In [1]: import numpy as np

In [2]: np.set_printoptions(suppress=True, linewidth=140)

In [3]: def rd(a):
   ...:     return np.round(a, 3) + 0
   ...: 

In [4]: A = np.loadtxt("block9.csv", delimiter=",")

In [5]: A
Out[5]: 
array([[17., 18., 14., 21., 17., 23., 14., 14.],
       [20., 22., 20., 28., 23., 32., 15., 15.],
       [50., 38., 32., 26., 43., 34., 25., 33.],
       [35., 25., 29., 12., 29., 19.,  7., 17.],
       [11., 18.,  8., 31., 15., 31., 22., 16.],
       [44., 34., 20., 24., 35., 28., 31., 35.],
       [17., 16., 17., 15., 16., 18.,  7., 10.],
       [20., 18., 17., 16., 18., 19., 10., 13.],
       [11., 12., 11., 13., 10., 14.,  7.,  8.],
       [59., 41., 32., 20., 46., 28., 28., 39.]])

In [6]: Uu, sig, Vt = np.linalg.svd(A)

In [7]: rd(sig)
Out[7]: array([217.983,  40.698,  22.633,   2.936,   0.   ,   0.   ,   0.   ,   0.   ])

In [8]: np.argmax(sig[:-1] / (sig[1:] + 1e-6)) + 1
Out[8]: np.int64(4)

In [9]: out = Uu[:, :4] @ np.diag(sig[:4]) @ Vt[:4]

In [10]: rd(np.linalg.norm(A - out, 2)), rd(sig[4])
Out[10]: (np.float64(0.0), np.float64(0.0))

In [11]: rank = np.linalg.matrix_rank(A)

In [12]: rank
Out[12]: np.int64(4)

In [13]: ns = np.linalg.svd(A)[2][rank:].T

In [14]: np.allclose(A @ ns, 0)
Out[14]: True

In [15]: [int(np.linalg.matrix_rank(A[:, :j + 1])) for j in range(8)]
Out[15]: [1, 2, 3, 4, 4, 4, 4, 4]

In [16]: out = np.array([[4, -1, 5],
    ...:     [-5, 7, 2],
    ...:     [-5, 9, -5],
    ...:     [-6, -6, 5],
    ...:     [3, -8, 8],
    ...:     [0, -7, 9],
    ...:     [1, -6, 7],
    ...:     [9, -5, 4]])

In [17]: np.einsum("ij->j", A)
Out[17]: array([284., 242., 200., 206., 252., 246., 166., 200.])

In [18]: np.vstack([A, out.T]).shape
Out[18]: (13, 8)

In [19]: out @ A
ValueError: matmul: Input operand 1 has a mismatch in its core dimension 0, with gufunc signature (n?,k),(k,m?)->(n?,m?) (size 10 is different from 3)


In [20]: np.einsum("ij,ij->", A, out)
ValueError: operands could not be broadcast together with remapped shapes [original->remapped]: (10,8)->(10,8) (8,3)->(8,3) 


In [21]: r0 = np.array([2, -3, -2, -3, -2, 3, 0, 2, -1, -2, -1, 0, 1])

In [22]: feats = r0[np.abs(np.subtract.outer(np.arange(13), np.arange(13)))]

In [23]: feats
Out[23]: 
array([[ 2, -3, -2, -3, -2,  3,  0,  2, -1, -2, -1,  0,  1],
       [-3,  2, -3, -2, -3, -2,  3,  0,  2, -1, -2, -1,  0],
       [-2, -3,  2, -3, -2, -3, -2,  3,  0,  2, -1, -2, -1],
       [-3, -2, -3,  2, -3, -2, -3, -2,  3,  0,  2, -1, -2],
       [-2, -3, -2, -3,  2, -3, -2, -3, -2,  3,  0,  2, -1],
       [ 3, -2, -3, -2, -3,  2, -3, -2, -3, -2,  3,  0,  2],
       [ 0,  3, -2, -3, -2, -3,  2, -3, -2, -3, -2,  3,  0],
       [ 2,  0,  3, -2, -3, -2, -3,  2, -3, -2, -3, -2,  3],
       [-1,  2,  0,  3, -2, -3, -2, -3,  2, -3, -2, -3, -2],
       [-2, -1,  2,  0,  3, -2, -3, -2, -3,  2, -3, -2, -3],
       [-1, -2, -1,  2,  0,  3, -2, -3, -2, -3,  2, -3, -2],
       [ 0, -1, -2, -1,  2,  0,  3, -2, -3, -2, -3,  2, -3],
       [ 1,  0, -1, -2, -1,  2,  0,  3, -2, -3, -2, -3,  2]])

In [24]: w1 = np.array([[-7, -1],
    ...:     [3, 3],
    ...:     [-9, -5],
    ...:     [0, 5],
    ...:     [-9, 8],
    ...:     [-9, -8],
    ...:     [-2, 6],
    ...:     [-8, 4]])

In [25]: b = np.array([5, 1])

In [26]: act = np.maximum(A @ w1 + b, 0)

In [27]: (act > 0).mean(axis=0)
Out[27]: array([0., 1.])

In [28]: np.linalg.matrix_rank(act)
Out[28]: np.int64(1)

In [29]: Z = np.array([[-2, 2], [0, 0]])

In [30]: (act @ Z).round(6).argmax(axis=1)
Out[30]: array([0, 0, 0, 0, 0, 0, 0, 0, 0, 0])

In [31]: print(w1 @ Z)
[[ 14 -14]
 [ -6   6]
 [ 18 -18]
 [  0   0]
 [ 18 -18]
 [ 18 -18]
 [  4  -4]
 [ 16 -16]]

In [32]: F = np.load("data.npy")

In [33]: F
Out[33]: 
array([[0, 2, 1, 1, 0, 3, 1, 3, 0],
       [0, 1, 2, 1, 3, 0, 0, 1, 1],
       [0, 0, 3, 3, 3, 1, 1, 2, 3],
       [0, 0, 0, 0, 0, 3, 0, 0, 1],
       [0, 0, 0, 0, 0, 1, 2, 0, 0],
       [0, 0, 0, 0, 0, 3, 0, 3, 0],
       [0, 0, 0, 0, 0, 0, 2, 1, 1],
       [0, 0, 0, 0, 0, 0, 0, 3, 1],
       [0, 0, 0, 0, 0, 0, 0, 0, 1]])

In [34]: def softmax(z):
    ...:     e = np.exp(z - z.max(axis=-1, keepdims=True))
    ...:     return e / e.sum(axis=-1, keepdims=True)
    ...: 

In [35]: rd(softmax(F[0] + 4))
Out[35]: array([0.017, 0.126, 0.046, 0.046, 0.017, 0.342, 0.046, 0.342, 0.017])

In [36]: print(rd(softmax(F[0])))
[0.017 0.126 0.046 0.046 0.017 0.342 0.046 0.342 0.017]

In [37]: scores = F @ F.T / np.sqrt(9)

In [38]: rd(softmax(scores)[0] @ F)
Out[38]: array([0.   , 1.723, 0.995, 0.992, 0.137, 2.887, 0.907, 2.933, 0.141])

In [39]: th = np.radians(120)

In [40]: r_ = np.eye(9)

In [41]: r_[7, 7] = r_[3, 3] = np.cos(th)

In [42]: r_[7, 3], r_[3, 7] = -np.sin(th), np.sin(th)

In [43]: rd(r_)
Out[43]: 
array([[ 1.   ,  0.   ,  0.   ,  0.   ,  0.   ,  0.   ,  0.   ,  0.   ,  0.   ],
       [ 0.   ,  1.   ,  0.   ,  0.   ,  0.   ,  0.   ,  0.   ,  0.   ,  0.   ],
       [ 0.   ,  0.   ,  1.   ,  0.   ,  0.   ,  0.   ,  0.   ,  0.   ,  0.   ],
       [ 0.   ,  0.   ,  0.   , -0.5  ,  0.   ,  0.   ,  0.   ,  0.866,  0.   ],
       [ 0.   ,  0.   ,  0.   ,  0.   ,  1.   ,  0.   ,  0.   ,  0.   ,  0.   ],
       [ 0.   ,  0.   ,  0.   ,  0.   ,  0.   ,  1.   ,  0.   ,  0.   ,  0.   ],
       [ 0.   ,  0.   ,  0.   ,  0.   ,  0.   ,  0.   ,  1.   ,  0.   ,  0.   ],
       [ 0.   ,  0.   ,  0.   , -0.866,  0.   ,  0.   ,  0.   , -0.5  ,  0.   ],
       [ 0.   ,  0.   ,  0.   ,  0.   ,  0.   ,  0.   ,  0.   ,  0.   ,  1.   ]])

In [44]: out = F @ r_.T

In [45]: rd(np.linalg.svd(F, compute_uv=False)), rd(np.linalg.svd(out, compute_uv=False))
Out[45]: 
(array([8.781, 5.533, 3.12 , 2.864, 2.336, 1.276, 1.123, 0.   , 0.   ]),
 array([8.781, 5.533, 3.12 , 2.864, 2.336, 1.276, 1.123, 0.   , 0.   ]))

In [46]: rd(np.abs(out - F).max(axis=0))
Out[46]: array([0.   , 0.   , 0.   , 2.768, 0.   , 0.   , 0.   , 5.598, 0.   ])

In [47]: rd(out)
Out[47]: 
array([[ 0.   ,  2.   ,  1.   ,  2.098,  0.   ,  3.   ,  1.   , -2.366,  0.   ],
       [ 0.   ,  1.   ,  2.   ,  0.366,  3.   ,  0.   ,  0.   , -1.366,  1.   ],
       [ 0.   ,  0.   ,  3.   ,  0.232,  3.   ,  1.   ,  1.   , -3.598,  3.   ],
       [ 0.   ,  0.   ,  0.   ,  0.   ,  0.   ,  3.   ,  0.   ,  0.   ,  1.   ],
       [ 0.   ,  0.   ,  0.   ,  0.   ,  0.   ,  1.   ,  2.   ,  0.   ,  0.   ],
       [ 0.   ,  0.   ,  0.   ,  2.598,  0.   ,  3.   ,  0.   , -1.5  ,  0.   ],
       [ 0.   ,  0.   ,  0.   ,  0.866,  0.   ,  0.   ,  2.   , -0.5  ,  1.   ],
       [ 0.   ,  0.   ,  0.   ,  2.598,  0.   ,  0.   ,  0.   , -1.5  ,  1.   ],
       [ 0.   ,  0.   ,  0.   ,  0.   ,  0.   ,  0.   ,  0.   ,  0.   ,  1.   ]])

In [48]: rng = np.random.default_rng(86162)

In [49]: out = F + rng.integers(-2, 3, (9, 7)) @ rng.integers(-2, 3, (7, 9))

In [50]: out
Out[50]: 
array([[  0,   3,   5,  -2,  -3,   4,   3,   1,   4],
       [  2,  14,  -8,  -1,   5,   3, -11,  -2,  -3],
       [ -1,   6, -10,  12,  -1,   5, -13,   4,  -4],
       [-11,   0,  -1,  -5,   4,  11,   4,  12,   6],
       [  2,   5,  -9,   2,  -3,   1,  -8,   2,  -7],
       [ -2,  -5,   3,   3,   5,   7,   5,   4,   5],
       [ -3,  -8,  10,  -1, -10, -13,  11,  -2,   0],
       [ -2,   5, -10,   3,   5,   9,  -8,   7,   1],
       [ -5,   3,  -3,   2,  -6, -13,  -2,  -6,  -7]])

In [51]: out - F
Out[51]: 
array([[  0,   1,   4,  -3,  -3,   1,   2,  -2,   4],
       [  2,  13, -10,  -2,   2,   3, -11,  -3,  -4],
       [ -1,   6, -13,   9,  -4,   4, -14,   2,  -7],
       [-11,   0,  -1,  -5,   4,   8,   4,  12,   5],
       [  2,   5,  -9,   2,  -3,   0, -10,   2,  -7],
       [ -2,  -5,   3,   3,   5,   4,   5,   1,   5],
       [ -3,  -8,  10,  -1, -10, -13,   9,  -3,  -1],
       [ -2,   5, -10,   3,   5,   9,  -8,   4,   0],
       [ -5,   3,  -3,   2,  -6, -13,  -2,  -6,  -8]])

In [52]: np.linalg.matrix_rank(out - F, tol=1e-8)
Out[52]: np.int64(7)

In [53]: print(rd(np.linalg.svd(out - F, compute_uv=False)))
[41.615 29.86  15.432 12.21   7.794  5.711  0.982  0.     0.   ]

In [54]: w1 = np.array([[-2, 2, 2, 2, 3],
    ...:     [1, -3, 1, -1, 0],
    ...:     [0, 3, 0, 1, -3],
    ...:     [-1, -2, 0, 3, -2],
    ...:     [-1, 3, -2, 3, -2],
    ...:     [-2, 2, -1, 2, -3],
    ...:     [-3, 1, -2, 0, -3],
    ...:     [-3, -3, 3, 1, 3],
    ...:     [3, 3, 3, 3, 2]])

In [55]: b = np.array([1, 1, 1, 2, 2])

In [56]: act = np.maximum(F @ w1 + b, 0)

In [57]: print((act > 0).astype(int))
[[0 0 1 1 0]
 [0 1 1 1 0]
 [0 1 1 1 0]
 [0 1 1 1 0]
 [0 1 0 1 0]
 [0 0 1 1 1]
 [0 1 1 1 1]
 [0 0 1 1 1]
 [1 1 1 1 1]]

In [58]: Z = np.array([[4, 1], [3, 1], [3, 2], [3, 3], [1, 4]])

In [59]: act @ Z
Out[59]: 
array([[ 60,  53],
       [ 96,  72],
       [186, 141],
       [ 66,  45],
       [ 27,  17],
       [ 56,  55],
       [ 37,  31],
       [ 76, 102],
       [ 59,  47]])

In [60]: np.abs(np.diag(np.linalg.qr(F)[1])) > 1e-9
Out[60]: array([False,  True,  True, False, False,  True,  True,  True,  True])

In [61]: rd(F @ np.linalg.pinv(F) @ F)
Out[61]: 
array([[0., 2., 1., 1., 0., 3., 1., 3., 0.],
       [0., 1., 2., 1., 3., 0., 0., 1., 1.],
       [0., 0., 3., 3., 3., 1., 1., 2., 3.],
       [0., 0., 0., 0., 0., 3., 0., 0., 1.],
       [0., 0., 0., 0., 0., 1., 2., 0., 0.],
       [0., 0., 0., 0., 0., 3., 0., 3., 0.],
       [0., 0., 0., 0., 0., 0., 2., 1., 1.],
       [0., 0., 0., 0., 0., 0., 0., 3., 1.],
       [0., 0., 0., 0., 0., 0., 0., 0., 1.]])

In [62]: arr = np.loadtxt("w.csv", delimiter=",")

In [63]: arr
Out[63]: 
array([[2., 0., 4., 7., 3., 3., 2., 5., 9., 6., 0.],
       [0., 2., 0., 4., 7., 3., 3., 2., 5., 9., 6.],
       [4., 0., 2., 0., 4., 7., 3., 3., 2., 5., 9.],
       [7., 4., 0., 2., 0., 4., 7., 3., 3., 2., 5.],
       [3., 7., 4., 0., 2., 0., 4., 7., 3., 3., 2.],
       [3., 3., 7., 4., 0., 2., 0., 4., 7., 3., 3.],
       [2., 3., 3., 7., 4., 0., 2., 0., 4., 7., 3.],
       [5., 2., 3., 3., 7., 4., 0., 2., 0., 4., 7.],
       [9., 5., 2., 3., 3., 7., 4., 0., 2., 0., 4.],
       [6., 9., 5., 2., 3., 3., 7., 4., 0., 2., 0.],
       [0., 6., 9., 5., 2., 3., 3., 7., 4., 0., 2.]])

In [64]: np.all(np.linalg.eigvalsh(arr) > 0)
Out[64]: np.False_

In [65]: rd(np.linalg.eigvalsh(arr).min())
Out[65]: np.float64(-15.616)

In [66]: np.linalg.cholesky(arr)
LinAlgError: Matrix is not positive definite
